% python3 -q
>>> import numpy as np
>>> np.set_printoptions(suppress=True, linewidth=140)
>>> def tidy(a):
...     return np.round(a, 1) + 0
... 
>>> feats = np.load("data.npy")
>>> feats
array([[-3.,  1.,  0.,  0.,  0.,  0.,  0.,  0.,  0.,  0.,  0.,  0.,  0.],
       [ 0., -3.,  1.,  0.,  0.,  0.,  0.,  0.,  0.,  0.,  0.,  0.,  0.],
       [ 0.,  0., -3.,  1.,  0.,  0.,  0.,  0.,  0.,  0.,  0.,  0.,  0.],
       [ 0.,  0.,  0., -3.,  1.,  0.,  0.,  0.,  0.,  0.,  0.,  0.,  0.],
       [ 0.,  0.,  0.,  0., -3.,  1.,  0.,  0.,  0.,  0.,  0.,  0.,  0.],
       [ 0.,  0.,  0.,  0.,  0., -3.,  1.,  0.,  0.,  0.,  0.,  0.,  0.],
       [ 0.,  0.,  0.,  0.,  0.,  0., -3.,  1.,  0.,  0.,  0.,  0.,  0.],
       [ 0.,  0.,  0.,  0.,  0.,  0.,  0., -3.,  1.,  0.,  0.,  0.,  0.],
       [ 0.,  0.,  0.,  0.,  0.,  0.,  0.,  0., -3.,  1.,  0.,  0.,  0.],
       [ 0.,  0.,  0.,  0.,  0.,  0.,  0.,  0.,  0., -3.,  1.,  0.,  0.],
       [ 0.,  0.,  0.,  0.,  0.,  0.,  0.,  0.,  0.,  0., -3.,  1.,  0.],
       [ 0.,  0.,  0.,  0.,  0.,  0.,  0.,  0.,  0.,  0.,  0., -3.,  1.],
       [ 0.,  0.,  0.,  0.,  0.,  0.,  0.,  0.,  0.,  0.,  0.,  0., -3.]])
>>> vec = np.array([5, 1, -9, 6, -2, 9, -9, -6, -2, 7, 5, -4, -1])
>>> np.linalg.norm(feats @ vec) <= np.linalg.norm(feats, 2) * np.linalg.norm(vec) + 1e-9
np.True_
>>> print(np.sign((feats @ vec).round(6)))
[-1. -1.  1. -1.  1. -1.  1.  1.  1. -1. -1.  1.  1.]
>>> f = np.array([-3, -2, 3, 2, 1, -2, 1, -1, -3, -3, -1, 0, 0])
>>> out = feats + np.outer(f, np.eye(13)[11])
>>> np.linalg.matrix_rank(np.linalg.inv(out) - np.linalg.inv(feats), tol=1e-8)
np.int64(1)
>>> vec = np.array([-1, 0, 3, 2, 3, -1, 3, 2, 2, 3, -2, 0, 3])
>>> rhs = feats @ vec
>>> rhs
array([  3.,   3.,  -7.,  -3., -10.,   6.,  -7.,  -4.,  -3., -11.,   6.,   3.,  -9.])
>>> tidy(np.linalg.solve(feats, rhs))
array([-1.,  0.,  3.,  2.,  3., -1.,  3.,  2.,  2.,  3., -2.,  0.,  3.])
>>> tidy(np.linalg.solve(feats, 3 * rhs))
array([-3.,  0.,  9.,  6.,  9., -3.,  9.,  6.,  6.,  9., -6.,  0.,  9.])
>>> tidy(np.linalg.solve(feats.T, feats[3]))
array([0., 0., 0., 1., 0., 0., 0., 0., 0., 0., 0., 0., 0.])
>>> K = np.load("layer4.npy")
>>> K
array([[2, 1, 0, 0, 0, 3, 2, 3, 0],
       [0, 2, 1, 0, 0, 0, 3, 2, 3],
       [3, 0, 2, 1, 0, 0, 0, 3, 2],
       [2, 3, 0, 2, 1, 0, 0, 0, 3],
       [3, 2, 3, 0, 2, 1, 0, 0, 0],
       [0, 3, 2, 3, 0, 2, 1, 0, 0],
       [0, 0, 3, 2, 3, 0, 2, 1, 0],
       [0, 0, 0, 3, 2, 3, 0, 2, 1],
       [1, 0, 0, 0, 3, 2, 3, 0, 2]])
>>> vec = np.array([5, 6, 3, 3, -1, 6, 4, -1, 5])
>>> np.linalg.norm(K @ vec) <= np.linalg.norm(K, 2) * np.linalg.norm(vec) + 1e-9
np.True_
>>> K @ vec
array([39, 40, 31, 48, 40, 49, 19, 28, 36])
>>> (K @ vec).argmax()
np.int64(5)
>>> np.sign((K @ vec).round(6))
array([1, 1, 1, 1, 1, 1, 1, 1, 1])
>>> W1 = np.array([[1, 5, -2],
...     [9, -4, -5],
...     [3, 7, 4],
...     [0, -2, 4],
...     [-8, 3, 0],
...     [7, 0, 3],
...     [4, -9, 2],
...     [-8, -7, -3],
...     [-3, 4, 1]])
>>> beta = np.array([0, -3, -1])
>>> act = np.maximum(K @ W1 + beta, 0)
>>> np.linalg.matrix_rank(act)
np.int64(3)
>>> act
array([[16,  0,  0],
       [ 8,  0,  0],
       [ 0, 11,  0],
       [12,  6,  0],
       [21, 31,  0],
       [51,  0, 12],
       [ 0,  0, 20],
       [ 0,  0, 15],
       [ 0,  0, 11]])
>>> basis = np.array([[3, 3], [-3, -3], [3, 0]])
>>> act @ basis
array([[ 48,  48],
       [ 24,  24],
       [-33, -33],
       [ 18,  18],
       [-30, -30],
       [189, 153],
       [ 60,   0],
       [ 45,   0],
       [ 33,   0]])
>>> (act @ basis).round(6).argmax(axis=1)
array([0, 0, 0, 0, 0, 0, 0, 0, 0])
>>> F = np.load("w.npy")
>>> F
array([[  1,  -2,   4,  -8],
       [  1,  -1,   1,  -1],
       [  1,   0,   0,   0],
       [  1,   1,   1,   1],
       [  1,   2,   4,   8],
       [  1,   3,   9,  27],
       [  1,   4,  16,  64],
       [  1,   5,  25, 125],
       [  1,   6,  36, 216],
       [  1,   7,  49, 343]])
>>> out = np.c_[F[:, :3] @ np.array([[9, -8, 3], [2, 5, -7], [0, 8, -6]]), np.array([2, 2, 1, 1, -3, 3, 2, 0, 1, -3])]
>>> out
array([[   5,   14,   -7,    2],
       [   7,   -5,    4,    2],
       [   9,   -8,    3,    1],
       [  11,    5,  -10,    1],
       [  13,   34,  -35,   -3],
       [  15,   79,  -72,    3],
       [  17,  140, -121,    2],
       [  19,  217, -182,    0],
       [  21,  310, -255,    1],
       [  23,  419, -340,   -3]])
>>> tidy(np.linalg.lstsq(F, out[:, 0])[0])
array([9., 2., 0., 0.])
>>> np.linalg.matrix_rank(out)
np.int64(4)
>>> np.argsort(-np.linalg.norm(F, axis=0).round(6), kind="stable")[:3]
array([3, 2, 1])
>>> tidy(np.abs(np.linalg.svd(F)[2][-1]))
array([1. , 0.1, 0.2, 0. ])
>>> F.mean(axis=0)
array([ 1. ,  2.5, 14.5, 77.5])
>>> proj = F @ np.linalg.solve(F.T @ F, F.T)
>>> tidy(proj)
array([[ 0.8,  0.3,  0. , -0.1, -0.1, -0.1,  0. ,  0.1,  0.1, -0.1],
       [ 0.3,  0.3,  0.2,  0.2,  0.1,  0. , -0.1, -0.1,  0. ,  0.1],
       [ 0. ,  0.2,  0.3,  0.3,  0.2,  0.1,  0. , -0.1, -0.1,  0.1],
       [-0.1,  0.2,  0.3,  0.3,  0.2,  0.1,  0. ,  0. , -0.1,  0. ],
       [-0.1,  0.1,  0.2,  0.2,  0.2,  0.2,  0.1,  0.1,  0. , -0.1],
       [-0.1,  0. ,  0.1,  0.1,  0.2,  0.2,  0.2,  0.2,  0.1, -0.1],
       [ 0. , -0.1,  0. ,  0. ,  0.1,  0.2,  0.3,  0.3,  0.2, -0.1],
       [ 0.1, -0.1, -0.1,  0. ,  0.1,  0.2,  0.3,  0.3,  0.2,  0. ],
       [ 0.1,  0. , -0.1, -0.1,  0. ,  0.1,  0.2,  0.2,  0.3,  0.3],
       [-0.1,  0.1,  0.1,  0. , -0.1, -0.1, -0.1,  0. ,  0.3,  0.8]])
>>> np.allclose(proj @ proj, proj)
True
>>> tidy(np.trace(proj))
np.float64(4.0)
